$ python3 -q
>>> import numpy as np
>>> np.set_printoptions(precision=1, suppress=True, linewidth=100)
>>> data = np.loadtxt("dump.csv", delimiter=",")
>>> data.round(1) + 0
array([[ 0. ,  0. ,  0. ,  0. ],
       [ 0. ,  0.2, -0.2,  0.4],
       [ 0. , -0.2,  0.1, -0.3],
       [ 0. ,  0.4, -0.3,  0.7]])
>>> # symmetric
>>> cov = data.T @ data
>>> np.round(np.diag(cov), 1) + 0
array([0. , 0.2, 0.1, 0.7])
>>> np.round(np.trace(cov), 1), np.round((data ** 2).sum(), 1)
(np.float64(1.0), np.float64(1.0))
>>> cov.round(1) + 0
array([[ 0. ,  0. ,  0. ,  0. ],
       [ 0. ,  0.2, -0.2,  0.4],
       [ 0. , -0.2,  0.1, -0.3],
       [ 0. ,  0.4, -0.3,  0.7]])
>>> np.round(np.linalg.svd(data, compute_uv=False) ** 2, 1) + 0
array([1., 0., 0., 0.])
>>> data.shape
(4, 4)
>>> data.sum(axis=1)
array([-0.1,  0.4, -0.3,  0.7])
>>> np.unravel_index(np.abs(data).argmax(), data.shape)
(np.int64(3), np.int64(3))
>>> np.round(data - data[0], 1) + 0
array([[ 0. ,  0. ,  0. ,  0. ],
       [ 0. ,  0.2, -0.2,  0.4],
       [ 0. , -0.1,  0.1, -0.2],
       [-0.1,  0.4, -0.3,  0.7]])
>>> X = np.array([[1.0, 0.0, 0.0, 0.0, 0.0, 0.0],
...     [1.0, 1.0, 0.0, 0.0, 0.0, 0.0],
...     [0.0, 0.0, -2.0, 2.0, 0.0, 2.0],
...     [0.0, 0.0, 2.0, 3.0, -2.0, -1.0],
...     [0.0, 0.0, -2.0, -3.0, 2.0, -3.0],
...     [0.0, 0.0, -1.0, -1.0, 2.0, 2.0]])
>>> # splits into 2 blocks
>>> np.allclose(X @ X.T, X.T @ X)
False
>>> np.linalg.matrix_power(X, 3)
array([[  1.,   0.,   0.,   0.,   0.,   0.],
       [  3.,   1.,   0.,   0.,   0.,   0.],
       [  0.,   0., -10.,  14.,  -4.,   8.],
       [  0.,   0.,  45., 105., -54.,  40.],
       [  0.,   0., -21., -53.,  14., -28.],
       [  0.,   0., -31., -78.,  40., -35.]])
>>> np.sort(np.abs(np.linalg.eigvals(X)))
array([1. , 1. , 2.1, 2.1, 2.4, 4.7])
>>> (X + X.T) / 2
array([[ 1. ,  0.5,  0. ,  0. ,  0. ,  0. ],
       [ 0.5,  1. ,  0. ,  0. ,  0. ,  0. ],
       [ 0. ,  0. , -2. ,  2. , -1. ,  0.5],
       [ 0. ,  0. ,  2. ,  3. , -2.5, -1. ],
       [ 0. ,  0. , -1. , -2.5,  2. , -0.5],
       [ 0. ,  0. ,  0.5, -1. , -0.5,  2. ]])
>>> np.trace(X)
np.float64(7.0)
>>> T = np.stack([X, 5 * X, X[::-1]])
>>> np.linalg.det(T)
array([    -48., -750000.,      48.])
>>> np.linalg.matrix_rank(T.reshape(3, -1))
np.int64(2)
>>> np.einsum("bij,cij->bc", T, T)
array([[  69.,  345.,    0.],
       [ 345., 1725.,    0.],
       [   0.,    0.,   69.]])
>>> np.linalg.matrix_rank(T)
array([6, 6, 6])
>>> m1 = np.load("test12.npy")
>>> m1
array([[ 0.1,  0.2, -0.1,  0.1, -0.1],
       [ 0.2,  0.7, -0.2,  0.2, -0.2],
       [-0.1, -0.2,  0.1, -0.1,  0.1],
       [ 0.1,  0.2, -0.1,  0.1, -0.1],
       [-0.1, -0.2,  0.1, -0.1,  0.1]])
>>> # rows and columns are dependent
>>> ev, V = np.linalg.eigvalsh(m1)
Traceback (most recent call last):
  File "<python-input-29>", line 1, in <module>
    ev, V = np.linalg.eigvalsh(m1)
    ^^^^^
ValueError: too many values to unpack (expected 2)
>>> ev, V = np.linalg.eigh(m1)
>>> np.unique(ev.round(6) + 0, return_counts=True)[1]
array([4, 1])
>>> np.round(V.T @ m1 @ V, 1) + 0
array([[0., 0., 0., 0., 0.],
       [0., 0., 0., 0., 0.],
       [0., 0., 0., 0., 0.],
       [0., 0., 0., 0., 0.],
       [0., 0., 0., 0., 1.]])
>>> x0 = np.array([1, 1, 0, 1, 2])
>>> np.round(np.trace(m1), 1)
np.float64(1.0)
>>> np.linalg.eigvalsh(2 * m1 - np.eye(5))
array([-1., -1., -1., -1.,  1.])
>>> (x0 - m1 @ x0) @ (m1 @ x0)
np.float64(0.0)
>>> feats = np.loadtxt("data.csv", delimiter=",")
>>> feats
array([[ 0.3,  0.3, -0.3],
       [ 0.3,  0.8,  0.2],
       [-0.3,  0.2,  0.8]])
>>> # rank 2
>>> T = np.stack([feats, 2 * feats, feats[::-1]])
>>> np.round(np.linalg.det(T), 1) + 0
array([0., 0., 0.])
>>> np.linalg.matrix_rank(T)
array([2, 2, 2])
>>> np.linalg.matrix_rank(T.reshape(3, -1))
np.int64(2)
>>> T.shape
(3, 3, 3)
>>> x0 = np.array([2, 4, 0])
>>> h1 = np.maximum(feats @ x0, 0)
>>> h1
array([2., 4., 0.])
>>> np.flatnonzero(h1 > 1e-9)
array([0, 1])
>>> feats * (h1 > 1e-9)[:, None]
array([[ 0.3,  0.3, -0.3],
       [ 0.3,  0.8,  0.2],
       [-0. ,  0. ,  0. ]])
>>> np.round(np.tanh(feats @ x0), 1) + 0
array([1., 1., 0.])
>>> np.round(feats.T @ h1, 1) + 0
array([2., 4., 0.])
>>> np.maximum(feats @ (3 * x0), 0)
array([ 5.9, 12. ,  0. ])
>>> M = np.load("mat.npy")
>>> M
array([[ 0.2, -0.2, -0.2, -0.2],
       [-0.2,  0.3,  0.3,  0.2],
       [-0.2,  0.3,  0.3,  0.2],
       [-0.2,  0.2,  0.2,  0.2]])
>>> ev, V = np.linalg.eigh(M)
>>> np.round(ev.sum(), 1), np.trace(M)
(np.float64(1.0), np.float64(1.0))
>>> np.abs(V[:, -1]).round(6).argmax()
np.int64(1)
>>> np.linalg.eigvalsh(M + 2 * np.eye(4))
array([2., 2., 2., 3.])
>>> ev.round(1) + 0
array([0., 0., 0., 1.])
>>> arr = np.load("sample9.npy")
>>> arr.round(1) + 0
array([[ 0. ,  0. ,  0. ,  0. ,  0. ,  0.1],
       [ 0. ,  0.2,  0.2,  0. ,  0.2, -0.3],
       [ 0. ,  0.2,  0.2,  0. ,  0.2, -0.3],
       [ 0. ,  0. ,  0. ,  0. ,  0. ,  0.1],
       [ 0. ,  0.2,  0.2,  0. ,  0.2, -0.3],
       [ 0.1, -0.3, -0.3,  0.1, -0.3,  0.4]])
>>> np.round(arr - arr[0], 1) + 0
array([[ 0. ,  0. ,  0. ,  0. ,  0. ,  0. ],
       [ 0. ,  0.2,  0.2,  0. ,  0.2, -0.3],
       [ 0. ,  0.2,  0.2,  0. ,  0.2, -0.3],
       [ 0. ,  0. ,  0. ,  0. ,  0. ,  0. ],
       [ 0. ,  0.2,  0.2,  0. ,  0.2, -0.3],
       [ 0. , -0.2, -0.2,  0. , -0.2,  0.3]])
>>> round(float(np.abs(arr).max()), 1)
0.4
>>> arr[:, 6]
Traceback (most recent call last):
  File "<python-input-64>", line 1, in <module>
    arr[:, 6]
    ~~~^^^^^^
IndexError: index 6 is out of bounds for axis 1 with size 6
>>> np.round(np.diff(arr, axis=0), 1) + 0
array([[ 0. ,  0.2,  0.2,  0. ,  0.2, -0.3],
       [ 0. ,  0. ,  0. ,  0. ,  0. ,  0. ],
       [ 0. , -0.2, -0.2,  0. , -0.2,  0.3],
       [ 0. ,  0.2,  0.2,  0. ,  0.2, -0.3],
       [ 0.1, -0.5, -0.5,  0.1, -0.5,  0.7]])
>>> np.round(np.linalg.svd(arr, compute_uv=False), 1) + 0
array([1., 0., 0., 0., 0., 0.])
>>> np.unravel_index(np.abs(arr).argmax(), arr.shape)
(np.int64(5), np.int64(5))
>>> np.round(arr.sum(axis=0), 1) + 0
array([ 0. ,  0.2,  0.2,  0. ,  0.2, -0.3])
>>> r0, g = arr[0], arr[2]
>>> np.round(r0 @ r0, 1)
np.float64(0.0)
>>> p = (r0 @ g) / (r0 @ r0) * r0
>>> (g - p) @ r0
np.float64(0.0)
>>> np.round(np.outer(r0, g), 1) + 0
array([[0., 0., 0., 0., 0., 0.],
       [0., 0., 0., 0., 0., 0.],
       [0., 0., 0., 0., 0., 0.],
       [0., 0., 0., 0., 0., 0.],
       [0., 0., 0., 0., 0., 0.],
       [0., 0., 0., 0., 0., 0.]])
>>> x0 = np.array([1, 4, 0, 0, 1, 1])
>>> h1 = np.maximum(arr @ x0, 0)
>>> np.maximum(arr @ (3 * x0), 0)
array([0., 2., 2., 0., 2., 0.])
>>> h1
array([0. , 0.7, 0.7, 0. , 0.7, 0. ])
>>> rk = np.linalg.matrix_rank(arr)
>>> rk
np.int64(1)
>>> N = np.linalg.svd(arr)[2][rk:].T
>>> [int(np.linalg.matrix_rank(np.delete(arr, i, axis=0))) for i in range(6)]
[1, 1, 1, 1, 1, 1]
>>> [int(np.linalg.matrix_rank(arr[:i])) for i in range(1, len(arr) + 1)]
[1, 1, 1, 1, 1, 1]
>>> np.round(N @ N.T, 1) + 0
array([[ 1. ,  0. ,  0. ,  0. ,  0. , -0.1],
       [ 0. ,  0.8, -0.2,  0. , -0.2,  0.3],
       [ 0. , -0.2,  0.8,  0. , -0.2,  0.3],
       [ 0. ,  0. ,  0. ,  1. ,  0. , -0.1],
       [ 0. , -0.2, -0.2,  0. ,  0.8,  0.3],
       [-0.1,  0.3,  0.3, -0.1,  0.3,  0.6]])
>>> [int(np.linalg.matrix_rank(arr[:, :j + 1])) for j in range(6)]
[1, 1, 1, 1, 1, 1]
>>> np.allclose(arr @ N, 0)
True
>>> ev, V = np.linalg.eigvalsh(arr)
Traceback (most recent call last):
  File "<python-input-86>", line 1, in <module>
    ev, V = np.linalg.eigvalsh(arr)
    ^^^^^
ValueError: too many values to unpack (expected 2)
>>> ev, V = np.linalg.eigh(arr)
>>> np.round(np.linalg.eigvalsh(arr + -1 * np.eye(6)), 1) + 0
array([-1., -1., -1., -1., -1.,  0.])
>>> np.round(V.T @ V, 1) + 0
array([[1., 0., 0., 0., 0., 0.],
       [0., 1., 0., 0., 0., 0.],
       [0., 0., 1., 0., 0., 0.],
       [0., 0., 0., 1., 0., 0.],
       [0., 0., 0., 0., 1., 0.],
       [0., 0., 0., 0., 0., 1.]])
>>> np.unique(ev.round(6) + 0, return_counts=True)[1]
array([5, 1])
